% python3 -q
>>> import numpy as np
>>> from numpy import linalg as LA
>>> np.set_printoptions(precision=1, suppress=True, linewidth=200)
>>> m1 = np.cumsum(np.array([[1, -2, 2, 0],
...     [-1, -1, -2, -3],
...     [1, -3, -3, 2],
...     [1, -3, 0, 3],
...     [3, 3, -3, 0],
...     [2, -1, 1, -1],
...     [1, 2, -3, 0],
...     [0, 0, -1, -2],
...     [0, -2, 2, 3],
...     [-1, -1, 2, 3],
...     [-3, 1, -2, 1],
...     [-2, 1, -2, -3],
...     [1, -1, 1, 0],
...     [0, -2, 1, -1],
...     [-3, -3, 1, 3],
...     [3, -2, 2, -1],
...     [1, -1, 3, 0],
...     [2, -1, -2, 2],
...     [-3, 2, -1, -1],
...     [0, 3, 2, 2]]), axis=0)
>>> print(m1)
[[  1  -2   2   0]
 [  0  -3   0  -3]
 [  1  -6  -3  -1]
 [  2  -9  -3   2]
 [  5  -6  -6   2]
 [  7  -7  -5   1]
 [  8  -5  -8   1]
 [  8  -5  -9  -1]
 [  8  -7  -7   2]
 [  7  -8  -5   5]
 [  4  -7  -7   6]
 [  2  -6  -9   3]
 [  3  -7  -8   3]
 [  3  -9  -7   2]
 [  0 -12  -6   5]
 [  3 -14  -4   4]
 [  4 -15  -1   4]
 [  6 -16  -3   6]
 [  3 -14  -4   5]
 [  3 -11  -2   7]]
>>> Ac = m1 - m1.mean(axis=0)
>>> evecs = LA.svd(Ac)[2][:1]
>>> Y = Ac - Ac @ evecs.T @ evecs
>>> print(LA.norm(Y, axis=1).round(6).argmax())
0
>>> print((Ac @ evecs.T).std(axis=0))
[4.4]
>>> Y = m1[0, 0] * m1[1:] - np.outer(m1[1:, 0], m1[0])
>>> print(Y)
[[  0  -3   0  -3]
 [  0  -4  -5  -1]
 [  0  -5  -7   2]
 [  0   4 -16   2]
 [  0   7 -19   1]
 [  0  11 -24   1]
 [  0  11 -25  -1]
 [  0   9 -23   2]
 [  0   6 -19   5]
 [  0   1 -15   6]
 [  0  -2 -13   3]
 [  0  -1 -14   3]
 [  0  -3 -13   2]
 [  0 -12  -6   5]
 [  0  -8 -10   4]
 [  0  -7  -9   4]
 [  0  -4 -15   6]
 [  0  -8 -10   5]
 [  0  -5  -8   7]]
>>> print(LA.matrix_rank(Y), LA.matrix_rank(m1))
3 4
>>> print(m1[:, 0] / m1[0, 0])
[1. 0. 1. 2. 5. 7. 8. 8. 8. 7. 4. 2. 3. 3. 0. 3. 4. 6. 3. 3.]
>>> J = np.array([[6, 7, 6, 7, 6, 7],
...     [4, 0, 4, 0, 4, 0],
...     [7, 7, 7, 7, 7, 7],
...     [6, 7, 6, 7, 6, 7],
...     [4, 0, 4, 0, 4, 0],
...     [7, 7, 7, 7, 7, 7]])
>>> T = np.stack([J, 2 * J, J[::-1]])
>>> print(T.shape)
(3, 6, 6)
>>> print(np.einsum("bij,cij->bc", T, T))
[[1194 2388 1188]
 [2388 4776 2376]
 [1188 2376 1194]]
>>> left, s, vt = LA.svd(J, full_matrices=False)
>>> print(np.abs(left[:, 0]).round(6).argmax())
2
>>> print(np.allclose(left * s @ vt, J))
True
>>> print(s.round(1) + 0)
[33.8  7.1  0.   0.   0.   0. ]
>>> Y = J / np.sqrt((J ** 2).mean(axis=1, keepdims=True))
>>> print(LA.matrix_rank(J - J.mean(axis=1, keepdims=True)))
1
>>> print(Y[0])
[0.9 1.1 0.9 1.1 0.9 1.1]
>>> print(LA.matrix_rank(Y) == LA.matrix_rank(J))
True
>>> try:
...     LA.inv(J)
... except LA.LinAlgError as e:
...     print(e)
... 
Singular matrix
>>> print(np.unique(J.round(6), axis=0).shape)
(3, 6)
>>> print(np.round(J @ LA.pinv(J) @ J, 1) + 0)
[[6. 7. 6. 7. 6. 7.]
 [4. 0. 4. 0. 4. 0.]
 [7. 7. 7. 7. 7. 7.]
 [6. 7. 6. 7. 6. 7.]
 [4. 0. 4. 0. 4. 0.]
 [7. 7. 7. 7. 7. 7.]]
>>> F = np.load("run19.npy")
>>> print(F)
[[ 47.5   9.8  11.4]
 [-18.3  -4.7  14.4]
 [  5.9  17.4 -20. ]
 [  3.5  33.6 -15.5]
 [-20.8 -10.8   6.8]
 [  8.4   9.5   2.1]
 [ 16.5 -10.1 -16.1]
 [ 26.   15.3   8.9]
 [-16.   12.  -10.9]
 [ -6.4   8.3 -14.8]
 [  4.   -5.4 -24.1]
 [ 30.5  -4.1  -7.6]
 [ -5.9 -32.  -10. ]
 [  1.6  -1.9   8.8]
 [ 16.7   0.7   0.6]
 [  0.4  -4.3   9.5]
 [  6.6  -0.7  -0.4]
 [ -3.  -15.5   8.3]
 [-20.2  17.2   1.8]
 [-46.7 -18.7  -3.3]
 [-30.3   3.9 -16. ]
 [  3.9  10.3 -11.4]
 [ 41.8   9.3  -6.4]
 [-23.1  -6.5 -19.4]
 [  9.4  23.4  18.3]
 [-14.9  25.4 -13.2]]
>>> labels = F[:, 0] > np.median(F[:, 0])
>>> r0 = F[labels].mean(axis=0) - F[~labels].mean(axis=0)
>>> print(r0)
[32.6 10.5 -1.7]
